In [1]: import numpy as np

In [2]: import numpy.linalg as la

In [3]: np.set_printoptions(suppress=True, linewidth=100)

In [4]: r0 = np.array([-3, 3, 0])

In [5]: F = np.array([np.roll(r0, i) for i in range(3)])

In [6]: F
Out[6]: 
array([[-3,  3,  0],
       [ 0, -3,  3],
       [ 3,  0, -3]])

In [7]: proj = np.triu(np.array([[2, 2, -2], [1, 2, 0], [0, 2, -3]]), 1) + np.eye(3)

In [8]: Y = proj @ F @ la.inv(proj)

In [9]: Y
Out[9]: 
array([[-9., 15., -6.],
       [ 0., -3.,  3.],
       [ 3., -6.,  3.]])

In [10]: round(la.det(Y), 3)
Out[10]: np.float64(-0.0)

In [11]: np.trace(Y), np.trace(F)
Out[11]: (np.float64(-9.0), np.int64(-9))

In [12]: x = np.array([-2, 0, -1])

In [13]: h1 = np.maximum(F @ x, 0)

In [14]: h1
Out[14]: array([6, 0, 0])

In [15]: np.round(np.tanh(F @ x), 3)
Out[15]: array([ 1.   , -0.995, -0.995])

In [16]: np.flatnonzero(h1 > 1e-9)
Out[16]: array([0])

In [17]: np.round(np.trace(la.pinv(F) @ F), 3)
Out[17]: np.float64(2.0)

In [18]: np.abs(np.diag(la.qr(F)[1])) > 1e-9
Out[18]: array([ True,  True, False])

In [19]: X = np.load("data.npy")

In [20]: X
Out[20]: 
array([[0., 2., 2., 1., 2.],
       [2., 0., 0., 0., 0.],
       [2., 0., 0., 0., 0.],
       [1., 0., 0., 0., 0.],
       [2., 0., 0., 0., 0.]])

In [21]: # equal to its transpose

In [22]: t3 = np.stack([X, 3 * X, X[::-1]])

In [23]: np.round(la.det(t3), 3)
Out[23]: array([0., 0., 0.])

In [24]: (t3 @ X.T).shape
Out[24]: (3, 5, 5)

In [25]: x = np.array([-1, 3, -5, -1, -1])

In [26]: la.norm(X @ x) <= la.norm(X, 2) * la.norm(x) + 1e-9
Out[26]: np.True_

In [27]: X @ np.eye(5)[1]
Out[27]: array([2., 0., 0., 0., 0.])

In [28]: X * x
Out[28]: 
array([[ -0.,   6., -10.,  -1.,  -2.],
       [ -2.,   0.,  -0.,  -0.,  -0.],
       [ -2.,   0.,  -0.,  -0.,  -0.],
       [ -1.,   0.,  -0.,  -0.,  -0.],
       [ -2.,   0.,  -0.,  -0.,  -0.]])

In [29]: (X @ x).argmax()
Out[29]: np.int64(3)

In [30]: X @ np.ones(5)
Out[30]: array([7., 2., 2., 1., 2.])

In [31]: X @ (2 * x)
Out[31]: array([-14.,  -4.,  -4.,  -2.,  -4.])

In [32]: X @ x
Out[32]: array([-7., -2., -2., -1., -2.])

In [33]: la.cond(X) > 100
Out[33]: np.True_

In [34]: round(la.norm(X, 2) / la.norm(X), 3)
Out[34]: np.float64(0.707)

In [35]: [round(float(x), 3) for x in la.svd(X, compute_uv=False)[:3]]
Out[35]: [3.606, 3.606, 0.0]

In [36]: evals, V = la.eigh(X)

In [37]: np.round(V.T @ V, 3) + 0
Out[37]: 
array([[1., 0., 0., 0., 0.],
       [0., 1., 0., 0., 0.],
       [0., 0., 1., 0., 0.],
       [0., 0., 0., 1., 0.],
       [0., 0., 0., 0., 1.]])

In [38]: np.abs(V[:, -1]).round(6).argmax()
Out[38]: np.int64(0)

In [39]: np.round(la.eigvalsh(X + -1 * np.eye(5)), 3)
Out[39]: array([-4.606, -1.   , -1.   , -1.   ,  2.606])

In [40]: evals.sum(), np.trace(X)
Out[40]: (np.float64(0.0), np.float64(0.0))

In [41]: U, s, Vh = la.svd(X)

In [42]: s.round(3) + 0
Out[42]: array([3.606, 3.606, 0.   , 0.   , 0.   ])

In [43]: Y = U[:, :2] @ np.diag(s[:2]) @ Vh[:2]

In [44]: np.round(la.norm(X - Y, 2), 3), round(s[2], 3)
Out[44]: (np.float64(0.0), np.float64(0.0))

In [45]: la.matrix_rank(Y)
Out[45]: np.int64(2)

In [46]: Y.round(3) + 0
Out[46]: 
array([[0., 2., 2., 1., 2.],
       [2., 0., 0., 0., 0.],
       [2., 0., 0., 0., 0.],
       [1., 0., 0., 0., 0.],
       [2., 0., 0., 0., 0.]])

In [47]: W0 = np.load("block13.npy")

In [48]: W0.round(3) + 0
Out[48]: 
array([[  5.991,  13.51 , -16.818,   2.458],
       [  5.74 ,  13.193, -16.41 ,   2.268],
       [  5.411,  12.776, -15.873,   2.021],
       [  4.634,  11.779, -14.587,   1.444],
       [  1.691,   7.779,  -9.368,  -0.626],
       [ -0.118,   4.914,  -5.562,  -1.7  ],
       [ -0.178,   4.803,  -5.415,  -1.729],
       [ -1.1  ,   2.667,  -2.557,  -1.987],
       [ -1.117,   2.599,  -2.467,  -1.981],
       [ -1.216,   1.721,  -1.331,  -1.755],
       [ -1.005,   1.008,  -0.508,  -1.258],
       [ -0.86 ,   0.802,  -0.316,  -1.033],
       [ -0.845,   0.783,  -0.3  ,  -1.01 ],
       [ -0.641,   0.569,  -0.147,  -0.732],
       [ -0.618,   0.547,  -0.134,  -0.702],
       [ -0.041,   0.04 ,   0.   ,  -0.041],
       [  0.46 ,  -0.758,  -0.036,   0.367],
       [  0.469,  -0.795,  -0.037,   0.369],
       [  0.513,  -1.35 ,  -0.015,   0.296],
       [  0.154,  -2.758,   0.242,  -0.376],
       [ -0.529,  -4.18 ,   0.688,  -1.362],
       [ -2.624,  -7.481,   2.105,  -4.098],
       [ -5.573, -11.452,   4.191,  -7.733],
       [ -6.682, -12.865,   4.996,  -9.071],
       [-12.739, -20.202,   9.509, -16.22 ],
       [-13.712, -21.344,  10.248, -17.352]])

In [49]: cen = W0 - W0.mean(axis=0)

In [50]: V = la.svd(cen)[2][:3]

In [51]: Y = cen - cen @ V.T @ V

In [52]: np.round((cen @ V.T).std(axis=0), 3)
Out[52]: array([12.684,  3.077,  1.313])

In [53]: round(la.norm(Y) / la.norm(cen), 3)
Out[53]: np.float64(0.0)

In [54]: np.round(Y.std(axis=0), 3) + 0
Out[54]: array([0., 0., 0., 0.])

In [55]: np.allclose(W0[:-1].T @ la.lstsq(W0[:-1].T, W0[-1])[0], W0[-1])
Out[55]: True

In [56]: np.unique(W0.round(6), axis=0).shape
Out[56]: (26, 4)

In [57]: np.round(W0 @ la.pinv(W0) @ W0, 3) + 0
Out[57]: 
array([[  5.991,  13.51 , -16.818,   2.458],
       [  5.74 ,  13.193, -16.41 ,   2.268],
       [  5.411,  12.776, -15.873,   2.021],
       [  4.634,  11.779, -14.587,   1.444],
       [  1.691,   7.779,  -9.368,  -0.626],
       [ -0.118,   4.914,  -5.562,  -1.7  ],
       [ -0.178,   4.803,  -5.415,  -1.729],
       [ -1.1  ,   2.667,  -2.557,  -1.987],
       [ -1.117,   2.599,  -2.467,  -1.981],
       [ -1.216,   1.721,  -1.331,  -1.755],
       [ -1.005,   1.008,  -0.508,  -1.258],
       [ -0.86 ,   0.802,  -0.316,  -1.033],
       [ -0.845,   0.783,  -0.3  ,  -1.01 ],
       [ -0.641,   0.569,  -0.147,  -0.732],
       [ -0.618,   0.547,  -0.134,  -0.702],
       [ -0.041,   0.04 ,   0.   ,  -0.041],
       [  0.46 ,  -0.758,  -0.036,   0.367],
       [  0.469,  -0.795,  -0.037,   0.369],
       [  0.513,  -1.35 ,  -0.015,   0.296],
       [  0.154,  -2.758,   0.242,  -0.376],
       [ -0.529,  -4.18 ,   0.688,  -1.362],
       [ -2.624,  -7.481,   2.105,  -4.098],
       [ -5.573, -11.452,   4.191,  -7.733],
       [ -6.682, -12.865,   4.996,  -9.071],
       [-12.739, -20.202,   9.509, -16.22 ],
       [-13.712, -21.344,  10.248, -17.352]])

In [58]: round(np.trace(la.pinv(W0) @ W0), 3)
Out[58]: np.float64(3.0)

In [59]: z = W0[:, 1] > np.median(W0[:, 1])

In [60]: r0 = W0[z].mean(axis=0) - W0[~z].mean(axis=0)

In [61]: ((W0 - W0.mean(axis=0)) @ r0 > 0).astype(int)
Out[61]: array([1, 1, 1, 1, 1, 1, 1, 1, 1, 1, 1, 0, 0, 0, 0, 0, 0, 0, 0, 0, 0, 0, 0, 0, 0, 0])

In [62]: r0.round(3)
Out[62]: array([ 4.507, 12.336, -9.471,  3.982])

In [63]: m1 = np.load("test9.npy")

In [64]: m1
Out[64]: 
array([[-0.15, -0.35,  0.9 , -1.3 ,  0.15],
       [ 0.18,  0.42, -1.08,  1.56, -0.18],
       [ 0.21,  0.49, -1.26,  1.82, -0.21],
       [ 0.21,  0.49, -1.26,  1.82, -0.21]])

In [65]: r0 = np.array([1, 0])

In [66]: np.polyval(r0, m1[2])
Out[66]: array([ 0.21,  0.49, -1.26,  1.82, -0.21])

In [67]: np.round(np.correlate(m1[2], m1[3], "full"), 3)
Out[67]: array([-0.044,  0.279,  0.892, -3.19 ,  5.228, -3.19 ,  0.892,  0.279, -0.044])

In [68]: np.array([np.convolve(row, r0, "same") for row in m1])
Out[68]: 
array([[-0.15, -0.35,  0.9 , -1.3 ,  0.15],
       [ 0.18,  0.42, -1.08,  1.56, -0.18],
       [ 0.21,  0.49, -1.26,  1.82, -0.21],
       [ 0.21,  0.49, -1.26,  1.82, -0.21]])

In [69]: np.convolve(m1[2], r0)
Out[69]: array([ 0.21,  0.49, -1.26,  1.82, -0.21,  0.  ])

In [70]: np.cross(m1[2, :3], m1[3, :3])
Out[70]: array([0., 0., 0.])

In [71]: np.round(la.norm(m1, axis=0), 3)
Out[71]: array([0.378, 0.883, 2.27 , 3.278, 0.378])

In [72]: round(float(la.norm(m1, "nuc")), 3)
Out[72]: 4.119

In [73]: la.norm(m1, axis=1).argmax()
Out[73]: np.int64(2)

In [74]: np.round(la.norm(m1) ** 2 / la.norm(m1, 2) ** 2, 3)
Out[74]: np.float64(1.0)

In [75]: np.round(la.norm(m1, 2), 3)
Out[75]: np.float64(4.119)

In [76]: np.round(m1[0] @ m1[3], 3)
Out[76]: np.float64(-3.734)

In [77]: np.round(la.norm(m1, axis=1), 3)
Out[77]: array([1.633, 1.96 , 2.287, 2.287])

In [78]: la.cond(m1) > 100
Out[78]: np.True_

In [79]: la.matrix_rank(m1, rtol=0.1)
Out[79]: np.int64(1)

In [80]: round(float(np.trace(la.pinv(m1) @ m1)), 3)
Out[80]: 1.0

In [81]: np.allclose(m1[:-1].T @ la.lstsq(m1[:-1].T, m1[-1])[0], m1[-1])
Out[81]: True

In [82]: U, s, Vh = la.svd(m1)

In [83]: np.argmax(s[:-1] / (s[1:] + 1e-6)) + 1
Out[83]: np.int64(1)

In [84]: Y = U[:, :1] @ np.diag(s[:1]) @ Vh[:1]

In [85]: Y.round(3)
Out[85]: 
array([[-0.15, -0.35,  0.9 , -1.3 ,  0.15],
       [ 0.18,  0.42, -1.08,  1.56, -0.18],
       [ 0.21,  0.49, -1.26,  1.82, -0.21],
       [ 0.21,  0.49, -1.26,  1.82, -0.21]])

In [86]: la.matrix_rank(m1, rtol=0.05)
Out[86]: np.int64(1)

In [87]: feats = np.loadtxt("case19.csv", delimiter=",")

In [88]: feats.round(3)
Out[88]: 
array([[ 0.818,  0.273, -0.273],
       [ 0.273,  0.091, -0.091],
       [-0.273, -0.091,  0.091]])

In [89]: # a projection of rank 1

In [90]: round(la.norm(feats, 2) / la.norm(feats), 3)
Out[90]: np.float64(1.0)

In [91]: la.matrix_rank(feats, rtol=0.1)
Out[91]: np.int64(1)

In [92]: la.cond(feats) > 100
Out[92]: np.True_

In [93]: M = np.loadtxt("dump.csv", delimiter=",")

In [94]: M
Out[94]: 
array([[-1.593, -1.354, -2.126],
       [-2.285,  0.6  , -8.32 ],
       [ 3.74 , -8.319, -3.008],
       [ 2.407, -6.497, -3.274],
       [ 2.133, -7.24 ,  3.378],
       [-2.18 ,  0.019, -5.671],
       [ 1.971, -6.513,  0.314],
       [-1.085, -0.977, -8.457],
       [ 0.889, -5.458,  2.637],
       [-0.338, -2.795, -3.525],
       [ 1.512, -6.186,  2.02 ],
       [-3.044,  1.391, -6.995],
       [ 1.071, -4.927, -2.   ],
       [-1.062, -1.268, -6.898],
       [ 1.295, -4.624, -5.621]])

In [95]: proj = M @ la.solve(M.T @ M, M.T)

In [96]: round(np.trace(proj), 3)
Out[96]: np.float64(3.0)

In [97]: K = np.array([[-4.0, 3.0, -5.0, 2.0],
    ...:     [-4.0, 4.0, -4.0, 1.0],
    ...:     [-4.0, 3.0, -3.0, 1.0],
    ...:     [-8.0, 6.0, -8.0, 3.0]])

In [98]: np.round(np.sort(np.abs(la.eigvals(K))), 3) + 0
Out[98]: array([0., 1., 1., 2.])

In [99]: (K - K.T) / 2
Out[99]: 
array([[ 0. ,  3.5, -0.5,  5. ],
       [-3.5,  0. , -3.5, -2.5],
       [ 0.5,  3.5,  0. ,  4.5],
       [-5. ,  2.5, -4.5,  0. ]])

In [100]: round(np.abs(la.eigvals(K)).max(), 3)
Out[100]: np.float64(2.0)

In [101]: np.allclose(K, K.T)
Out[101]: False

In [102]: np.round(la.matrix_power(K, 4), 3)
Out[102]: 
array([[ 32., -15.,  31., -16.],
       [ 32., -14.,  32., -17.],
       [ 32., -15.,  33., -17.],
       [ 64., -30.,  64., -33.]])

In [103]: np.allclose(K @ K.T, K.T @ K)
Out[103]: False

In [104]: Y = np.array([[0, -1], [0, 0]])

In [105]: E = np.triu(Y, 1)

In [106]: E
Out[106]: 
array([[ 0, -1],
       [ 0,  0]])

In [107]: x = np.array([6, -7])

In [108]: h1 = np.maximum(E @ x, 0)

In [109]: E * (h1 > 1e-9)[:, None]
Out[109]: 
array([[ 0, -1],
       [ 0,  0]])

In [110]: theta = np.radians(15)

In [111]: r_ = np.eye(2)

In [112]: r_[0, 0] = r_[1, 1] = np.cos(theta)

In [113]: r_[0, 1], r_[1, 0] = -np.sin(theta), np.sin(theta)

In [114]: r_.round(3)
Out[114]: 
array([[ 0.966, -0.259],
       [ 0.259,  0.966]])

In [115]: Y = E @ r_.T

In [116]: np.round(np.abs(Y - E).max(axis=0), 3)
Out[116]: array([0.259, 0.034])
